In [1]: import numpy as np

In [2]: import numpy.linalg as la

In [3]: np.set_printoptions(suppress=True, linewidth=160)

In [4]: arr = np.load("m.npy")

In [5]: arr
Out[5]: 
array([[ 4,  9,  3,  9, -9],
       [ 5,  7, -8, -2,  3],
       [-7,  1, -6,  2,  5],
       [ 3, -1,  0,  1,  2],
       [ 4,  9,  3,  9, -9]])

In [6]: la.cond(arr) > 100
Out[6]: np.True_

In [7]: data = np.load("block4.npy")

In [8]: data
Out[8]: 
array([[-6.,  2.,  0.,  0.,  0.,  0.,  0.],
       [ 2., -8.,  2.,  0.,  0.,  0.,  0.],
       [ 0.,  2.,  3.,  2.,  0.,  0.,  0.],
       [ 0.,  0.,  2., -6.,  2.,  0.,  0.],
       [ 0.,  0.,  0.,  2.,  8.,  2.,  0.],
       [ 0.,  0.,  0.,  0.,  2.,  4.,  2.],
       [ 0.,  0.,  0.,  0.,  0.,  2.,  8.]])

In [9]: # equal to its transpose

In [10]: x = np.array([-2, -1, -5, 2, -4, 0, -3])

In [11]: rhs = data @ x

In [12]: c, lr = np.zeros(7), 1 / la.norm(data, 2) ** 2

In [13]: for i in range(25):
    ...:     c -= lr * data.T @ (data @ c - rhs)
    ...:     if i % 5 == 0: print(i, round(la.norm(data @ c - rhs), 2))
    ...: 
0 20.14
5 7.13
10 3.32
15 1.71
20 0.98

In [14]: c.round(2)
Out[14]: array([-2.  , -0.99, -4.96,  2.02, -3.93, -0.22, -2.92])

In [15]: [round(float(la.det(data[:i, :i])), 2) + 0 for i in range(1, 8)]
Out[15]: [-6.0, 44.0, 156.0, -1112.0, -9520.0, -33632.0, -230976.0]

In [16]: np.all(la.eigvalsh(data) > 0)
Out[16]: np.False_

In [17]: A2 = data / np.sqrt((data ** 2).mean(axis=1, keepdims=True))

In [18]: np.round(la.norm(A2, axis=1), 2)
Out[18]: array([2.65, 2.65, 2.65, 2.65, 2.65, 2.65, 2.65])

In [19]: la.matrix_rank(data - data.mean(axis=1, keepdims=True))
Out[19]: np.int64(6)

In [20]: r0 = np.array([-3, 0, 2])

In [21]: np.polyval(r0, data[4])
Out[21]: array([   2.,    2.,    2.,  -10., -190.,  -10.,    2.])

In [22]: np.round(la.matrix_power(data, 3), 2)
Out[22]: 
array([[-296.,  312.,  -44.,    8.,    0.,    0.,    0.],
       [ 312., -652.,  122.,  -44.,    8.,    0.,    0.],
       [ -44.,  122.,   19.,   78.,   20.,    8.,    0.],
       [   8.,  -44.,   78., -268.,  128.,   24.,    8.],
       [   0.,    8.,   20.,  128.,  632.,  248.,   80.],
       [   0.,    0.,    8.,   24.,  248.,  192.,  240.],
       [   0.,    0.,    0.,    8.,   80.,  240.,  592.]])

In [23]: np.trace(data)
Out[23]: np.float64(3.0)

In [24]: rng = np.random.default_rng(1763)

In [25]: W0 = np.array([[-2, 0, -7, -1], [-4, -7, -6, -1], [-2, 7, 8, -5], [-7, -9, 5, 8]]) * (rng.random((4, 4)) < 0.3)

In [26]: W0
Out[26]: 
array([[ 0,  0, -7,  0],
       [-4,  0,  0,  0],
       [ 0,  0,  8,  0],
       [ 0,  0,  0,  8]])

In [27]: # splits into 2 blocks

In [28]: np.poly(W0)
Out[28]: array([  1., -16.,  64.,   0.,   0.])

In [29]: np.round(la.eigvals(W0), 2)
Out[29]: array([0., 0., 8., 8.])

In [30]: np.round(la.eigvals(W0).sum().real, 2)
Out[30]: np.float64(16.0)

In [31]: round(la.det(2 * W0), 2), np.round(la.det(W0), 2)
Out[31]: (np.float64(0.0), np.float64(0.0))

In [32]: round(float(la.det(W0.T)), 2)
Out[32]: 0.0
